$ python -q
>>> import numpy as np
>>> from numpy import linalg as LA
>>> np.set_printoptions(precision=3, suppress=True, linewidth=160)
>>> O, _ = LA.qr(np.array([[0.7, -0.7, -0.7], [1.1, -0.7, 1.4], [0.6, 0.2, 0.2]]))
>>> vecs, _ = LA.qr(np.array([[-0.4, 0.6, 0.8], [-0.7, 0.5, 0.4], [-0.4, -0.4, 0.1]]))
>>> s = 3 * 0.7 ** np.arange(3)
>>> arr = O[:, :3] * s @ vecs[:3]
>>> arr
array([[-0.635, -1.461, -1.347],
       [ 1.192, -0.392, -2.157],
       [ 1.746, -1.355,  0.325]])
>>> th = np.radians(135)
>>> r_ = np.eye(3)
>>> r_[2, 2] = r_[1, 1] = np.cos(th)
>>> r_[2, 1], r_[1, 2] = -np.sin(th), np.sin(th)
>>> r_
array([[ 1.   ,  0.   ,  0.   ],
       [ 0.   , -0.707,  0.707],
       [ 0.   , -0.707, -0.707]])
>>> M2 = arr @ r_.T
>>> np.allclose(arr @ arr.T, M2 @ M2.T)
True
>>> M2
array([[-0.635,  0.081,  1.986],
       [ 1.192, -1.248,  1.803],
       [ 1.746,  1.189,  0.728]])
>>> np.allclose(LA.norm(arr, axis=1), LA.norm(M2, axis=1))
True
>>> LA.svd(arr, compute_uv=False), LA.svd(M2, compute_uv=False)
(array([3.  , 2.1 , 1.47]), array([3.  , 2.1 , 1.47]))
>>> round(LA.det(r_), 3), round(np.trace(r_), 3)
(np.float64(1.0), np.float64(-0.414))
>>> M2 = np.array([[3, 1, 0], [2, 1, 2]])
>>> W2 = np.kron(M2, arr)
>>> W2.shape
(6, 9)
>>> LA.matrix_rank(W2)
np.int64(6)
>>> M2 = LA.inv(arr)
>>> LA.det(arr) * M2
array([[-3.051,  2.301,  2.623],
       [-4.154,  2.145, -2.975],
       [-0.93 , -3.413,  1.99 ]])
>>> LA.inv(M2)
array([[-0.635, -1.461, -1.347],
       [ 1.192, -0.392, -2.157],
       [ 1.746, -1.355,  0.325]])
>>> (np.abs(M2) > 1e-9).astype(int)
array([[1, 1, 1],
       [1, 1, 1],
       [1, 1, 1]])
>>> round(LA.det(arr) * LA.det(M2), 3)
np.float64(1.0)
>>> round(float(LA.slogdet(arr)[0]), 3)
1.0
>>> np.allclose(M2, arr.T)
False
>>> LA.svd(arr, compute_uv=False)
array([3.  , 2.1 , 1.47])
>>> arr - arr[0]
array([[ 0.   ,  0.   ,  0.   ],
       [ 1.827,  1.069, -0.81 ],
       [ 2.381,  0.106,  1.672]])
>>> arr.sum(axis=0)
array([ 2.302, -3.209, -3.178])
>>> arr.sum(axis=1)
array([-3.443, -1.358,  0.716])
>>> np.unravel_index(np.abs(arr).argmax(), arr.shape)
(np.int64(1), np.int64(2))
>>> np.allclose(arr @ arr.T, arr.T @ arr)
False
>>> (arr - arr.T) / 2
array([[ 0.   , -1.326, -1.546],
       [ 1.326,  0.   , -0.401],
       [ 1.546,  0.401,  0.   ]])
>>> (arr + arr.T) / 2
array([[-0.635, -0.135,  0.2  ],
       [-0.135, -0.392, -1.756],
       [ 0.2  , -1.756,  0.325]])
>>> LA.matrix_power(arr, 2)
array([[-3.689,  3.327,  3.569],
       [-4.991,  1.336, -1.46 ],
       [-2.156, -2.461,  0.678]])
>>> np.sort(np.abs(LA.eigvals(arr)))
array([1.738, 2.308, 2.308])
>>> round(float(np.abs(LA.eigvals(arr)).max()), 3)
2.308
>>> arr @ arr
array([[-3.689,  3.327,  3.569],
       [-4.991,  1.336, -1.46 ],
       [-2.156, -2.461,  0.678]])
>>> np.round(np.trace(arr), 3)
np.float64(-0.702)
>>> data = np.loadtxt("test8.csv", delimiter=",")
>>> data
array([[5.02, 2.  , 2.  ],
       [2.  , 5.02, 4.  ],
       [5.  , 2.  , 2.02]])
>>> f = np.array([3, 0, 0])
>>> np.convolve(data[0], f)
array([15.06,  6.  ,  6.  ,  0.  ,  0.  ])
>>> np.cross(data[0, :3], data[1, :3])
array([ -2.04, -16.08,  21.2 ])
>>> np.correlate(data[0], data[1], "full")
array([20.08, 33.2 , 28.08, 14.04,  4.  ])
>>> LA.norm(data, axis=1).argmax()
np.int64(1)
>>> LA.norm(data, axis=0)
array([7.362, 5.762, 4.907])
>>> round(float(LA.norm(data, 2)), 3)
9.841
>>> round(LA.norm(data[1] - data[0]), 3)
np.float64(4.716)
>>> round(float(LA.norm(data[1], 1)), 3), round(float(LA.norm(data[1], np.inf)), 3)
(11.02, 5.02)
>>> Uu, s, Vt = LA.svd(data)
>>> np.argmax(s[:-1] / (s[1:] + 1e-6)) + 1
np.int64(2)
>>> s
array([9.841, 3.825, 0.012])
>>> M2 = Uu[:, :2] @ np.diag(s[:2]) @ Vt[:2]
>>> round(np.abs(data - M2).max(), 3)
np.float64(0.007)
>>> np.round(LA.norm(data - M2, 2), 3), round(float(s[2]), 3)
(np.float64(0.012), 0.012)
>>> LA.matrix_rank(M2)
np.int64(2)
>>> M2
array([[5.019, 1.995, 2.007],
       [2.   , 5.02 , 4.   ],
       [5.001, 2.005, 2.013]])
>>> def softmax(z):
...     e = np.exp(z - z.max(axis=-1, keepdims=True))
...     return e / e.sum(axis=-1, keepdims=True)
... 
>>> softmax(data).sum(axis=1)
array([1., 1., 1.])
>>> softmax(data[2] + 3)
array([0.909, 0.045, 0.046])
>>> att = data @ data.T / np.sqrt(3)
>>> np.round(softmax(att), 3) + 0
array([[0.496, 0.026, 0.479],
       [0.   , 1.   , 0.   ],
       [0.495, 0.027, 0.478]])
>>> A = np.array([[0.4, -1.2, 0.7],
...     [-1.3, 0.2, 0.9],
...     [-0.8, -2.6, 0.1],
...     [-0.9, 0.1, -0.5],
...     [0.8, 1.1, 1.9],
...     [-2.5, 0.7, 1.8],
...     [0.3, -0.6, 0.2],
...     [0.4, -1.2, 0.0],
...     [0.2, -1.4, -1.2],
...     [-3.0, 1.1, 0.6],
...     [-0.4, 0.1, 0.0],
...     [1.7, 0.7, 1.3],
...     [0.5, 0.2, -2.4],
...     [-0.6, 0.2, -0.6],
...     [1.0, -0.2, -1.5],
...     [0.6, 0.9, -0.9],
...     [0.7, 0.7, 0.9],
...     [-1.0, 0.0, -1.0],
...     [0.6, 0.1, 0.0],
...     [-0.8, -1.6, 0.3],
...     [1.8, -0.3, -1.8],
...     [-0.7, -1.9, -1.9],
...     [-0.9, 1.2, 0.1],
...     [-0.2, 1.6, 0.1]])
>>> rng = np.random.default_rng(1057)
>>> A[:, 0] = 2 * A[:, 2] + 0.05 * rng.normal(size=24)
>>> A
array([[ 1.412, -1.2  ,  0.7  ],
       [ 1.706,  0.2  ,  0.9  ],
       [ 0.133, -2.6  ,  0.1  ],
       [-1.047,  0.1  , -0.5  ],
       [ 3.799,  1.1  ,  1.9  ],
       [ 3.544,  0.7  ,  1.8  ],
       [ 0.381, -0.6  ,  0.2  ],
       [ 0.03 , -1.2  ,  0.   ],
       [-2.392, -1.4  , -1.2  ],
       [ 1.169,  1.1  ,  0.6  ],
       [-0.024,  0.1  ,  0.   ],
       [ 2.596,  0.7  ,  1.3  ],
       [-4.797,  0.2  , -2.4  ],
       [-1.197,  0.2  , -0.6  ],
       [-2.99 , -0.2  , -1.5  ],
       [-1.807,  0.9  , -0.9  ],
       [ 1.809,  0.7  ,  0.9  ],
       [-2.01 ,  0.   , -1.   ],
       [ 0.081,  0.1  ,  0.   ],
       [ 0.532, -1.6  ,  0.3  ],
       [-3.652, -0.3  , -1.8  ],
       [-3.779, -1.9  , -1.9  ],
       [ 0.232,  1.2  ,  0.1  ],
       [ 0.242,  1.6  ,  0.1  ]])
>>> LA.matrix_rank(A, rtol=0.1)
np.int64(2)
>>> round(np.log10(LA.cond(A)))
2
>>> idx = A[:, 1] > np.median(A[:, 1])
>>> f = A[idx].mean(axis=0) - A[~idx].mean(axis=0)
>>> ((A - A.mean(axis=0)) @ f > 0).astype(int)
array([1, 1, 0, 0, 1, 1, 1, 0, 0, 1, 1, 1, 0, 0, 0, 0, 1, 0, 1, 0, 0, 0, 1, 1])
>>> np.argsort(-np.abs(f).round(6), kind="stable")
array([0, 1, 2])
>>> np.round((((A - A.mean(axis=0)) @ f > 0) == idx).mean(), 3)
np.float64(0.708)
>>> M2 = A / LA.norm(A, axis=1, keepdims=True)
>>> C2 = M2 @ M2.T
>>> LA.norm(M2, axis=1)
array([1., 1., 1., 1., 1., 1., 1., 1., 1., 1., 1., 1., 1., 1., 1., 1., 1., 1., 1., 1., 1., 1., 1., 1.])
>>> np.argwhere(np.triu(np.abs(C2) > 0.95, 1))
array([[ 0,  6],
       [ 0, 15],
       [ 1,  3],
       [ 1,  4],
       [ 1,  5],
       [ 1, 11],
       [ 1, 12],
       [ 1, 13],
       [ 1, 14],
       [ 1, 16],
       [ 1, 17],
       [ 1, 20],
       [ 2,  7],
       [ 2, 10],
       [ 2, 19],
       [ 2, 22],
       [ 2, 23],
       [ 3,  5],
       [ 3, 12],
       [ 3, 13],
       [ 3, 14],
       [ 3, 17],
       [ 3, 20],
       [ 4,  5],
       [ 4,  8],
       [ 4, 11],
       [ 4, 12],
       [ 4, 14],
       [ 4, 16],
       [ 4, 17],
       [ 4, 20],
       [ 4, 21],
       [ 5,  8],
       [ 5, 11],
       [ 5, 12],
       [ 5, 14],
       [ 5, 16],
       [ 5, 17],
       [ 5, 20],
       [ 5, 21],
       [ 6, 19],
       [ 7, 10],
       [ 7, 22],
       [ 7, 23],
       [ 8,  9],
       [ 8, 11],
       [ 8, 16],
       [ 8, 21],
       [ 9, 21],
       [10, 19],
       [11, 12],
       [11, 14],
       [11, 16],
       [11, 17],
       [11, 20],
       [11, 21],
       [12, 13],
       [12, 14],
       [12, 17],
       [12, 20],
       [13, 14],
       [13, 15],
       [13, 17],
       [13, 20],
       [14, 16],
       [14, 17],
       [14, 20],
       [16, 20],
       [16, 21],
       [17, 20],
       [22, 23]])
>>> np.round(np.degrees(np.arccos(np.clip(C2[10, 22], -1, 1))), 3)
np.float64(24.617)
